$ ipython --no-banner

In [1]: import numpy as np

In [2]: np.set_printoptions(precision=2, suppress=True, linewidth=140, legacy="1.25")

In [3]: def tidy(a):
   ...:     return np.round(a, 2) + 0
   ...: 

In [4]: A = np.load("arr.npy")

In [5]: A
Out[5]: 
array([[-27.03,  -6.05,  27.05, -12.04],
       [ 18.04,   3.82, -17.91,   8.11],
       [-27.06,  -5.86,  26.83, -11.93],
       [ 17.83,   3.98, -18.03,   7.99]])

In [6]: P = np.triu(np.array([[1, 0, 0, 1], [1, 2, 4, 3], [0, 5, 0, 3], [4, 1, 5, 5]]), 1) + np.eye(4)

In [7]: B = P @ A @ np.linalg.inv(P)

In [8]: tidy(np.poly(B))
Out[8]: array([  1.  , -11.61,   6.4 ,   0.85,   0.19])

In [9]: np.trace(B), tidy(np.trace(A))
Out[9]: (11.61, 11.61)

In [10]: np.linalg.matrix_rank(B)
Out[10]: 4

In [11]: np.linalg.matrix_rank(A, rtol=0.1)
Out[11]: 1

In [12]: np.argsort(-np.linalg.norm(A, axis=0).round(6), kind="stable")[:3]
Out[12]: array([0, 2, 3])

In [13]: tidy(np.linalg.norm(A, 2) / np.linalg.norm(A))
Out[13]: 1.0

In [14]: vec = np.array([0, 0, 2, -2])

In [15]: tidy(A @ np.ones(4))
Out[15]: array([-18.07,  12.06, -18.02,  11.77])

In [16]: np.linalg.norm(A @ vec) <= np.linalg.norm(A, 2) * np.linalg.norm(vec) + 1e-9
Out[16]: True

In [17]: tidy((A * vec).sum(axis=1))
Out[17]: array([ 78.18, -52.04,  77.52, -52.04])

In [18]: A * vec
Out[18]: 
array([[ -0.  ,  -0.  ,  54.1 ,  24.08],
       [  0.  ,   0.  , -35.82, -16.22],
       [ -0.  ,  -0.  ,  53.66,  23.86],
       [  0.  ,   0.  , -36.06, -15.98]])

In [19]: (A @ vec).argmax()
Out[19]: 0

In [20]: rng = np.random.default_rng(9188)

In [21]: lab = rng.permutation(4)

In [22]: lab
Out[22]: array([1, 2, 3, 0])

In [23]: B = A[lab][:, lab]

In [24]: tidy(np.sort(np.abs(np.linalg.eigvals(B))))
Out[24]: array([ 0.15,  0.15,  0.73, 11.02])

In [25]: np.diag(B)
Out[25]: array([  3.82,  26.83,   7.99, -27.03])

In [26]: Uu, sv, Vh = np.linalg.svd(A)

In [27]: tidy(sv)
Out[27]: array([68.72,  0.27,  0.15,  0.07])

In [28]: np.argmax(sv[:-1] / (sv[1:] + 1e-6)) + 1
Out[28]: 1

In [29]: B = Uu[:, :1] @ np.diag(sv[:1]) @ Vh[:1]

In [30]: tidy(np.linalg.norm(A - B, 2)), tidy(sv[1])
Out[30]: (0.27, 0.27)

In [31]: np.linalg.matrix_rank(A, rtol=0.05)
Out[31]: 1

In [32]: X = np.load("case3.npy")

In [33]: X
Out[33]: 
array([[1, 0, 0],
       [0, 0, 2],
       [0, 1, 3]])

In [34]: # splits into 2 blocks

In [35]: tidy(np.linalg.eigvals(X))
Out[35]: array([ 3.56, -0.56,  1.  ])

In [36]: tidy(np.linalg.det(X[::-1]))
Out[36]: 2.0

In [37]: tidy(np.linalg.det(X.T))
Out[37]: -2.0

In [38]: np.kron(np.eye(2, dtype=int), X)
Out[38]: 
array([[1, 0, 0, 0, 0, 0],
       [0, 0, 2, 0, 0, 0],
       [0, 1, 3, 0, 0, 0],
       [0, 0, 0, 1, 0, 0],
       [0, 0, 0, 0, 0, 2],
       [0, 0, 0, 0, 1, 3]])

In [39]: u = np.array([1, -1, -3, -2])

In [40]: feats = u[np.abs(np.subtract.outer(np.arange(4), np.arange(4)))]

In [41]: feats
Out[41]: 
array([[ 1, -1, -3, -2],
       [-1,  1, -1, -3],
       [-3, -1,  1, -1],
       [-2, -3, -1,  1]])

In [42]: # equal to its transpose

In [43]: tidy(np.linalg.norm(feats, 1)), tidy(np.linalg.norm(feats, np.inf))
Out[43]: (7.0, 7.0)

In [44]: tidy(np.linalg.norm(feats[0] - feats[3]))
Out[44]: 5.1

In [45]: B = feats / np.sqrt((feats ** 2).mean(axis=1, keepdims=True))

In [46]: np.linalg.matrix_rank(B) == np.linalg.matrix_rank(feats)
Out[46]: True

In [47]: tidy(np.linalg.norm(B, axis=1))
Out[47]: array([2., 2., 2., 2.])

In [48]: O, r_ = np.linalg.qr(feats)

In [49]: tidy(O.T @ O)
Out[49]: 
array([[1., 0., 0., 0.],
       [0., 1., 0., 0.],
       [0., 0., 1., 0.],
       [0., 0., 0., 1.]])

In [50]: tidy(np.trace(O @ O.T))
Out[50]: 4.0

In [51]: np.allclose(r_.T @ r_, feats.T @ feats)
Out[51]: True

In [52]: O.shape, r_.shape
Out[52]: ((4, 4), (4, 4))

In [53]: tidy(O @ r_)
Out[53]: 
array([[ 1., -1., -3., -2.],
       [-1.,  1., -1., -3.],
       [-3., -1.,  1., -1.],
       [-2., -3., -1.,  1.]])

In [54]: tidy(abs(r_[0, 0])), tidy(np.linalg.norm(feats[:, 0]))
Out[54]: (3.87, 3.87)

In [55]: B = np.array([[5, 4], [4, 0]])

In [56]: W2 = np.kron(B, X)

In [57]: W2
Out[57]: 
array([[ 5,  0,  0,  4,  0,  0],
       [ 0,  0, 10,  0,  0,  8],
       [ 0,  5, 15,  0,  4, 12],
       [ 4,  0,  0,  0,  0,  0],
       [ 0,  0,  8,  0,  0,  0],
       [ 0,  4, 12,  0,  0,  0]])

In [58]: tidy(np.linalg.norm(W2, 2)), tidy(np.linalg.norm(B, 2) * np.linalg.norm(X, 2))
Out[58]: (26.72, 26.72)
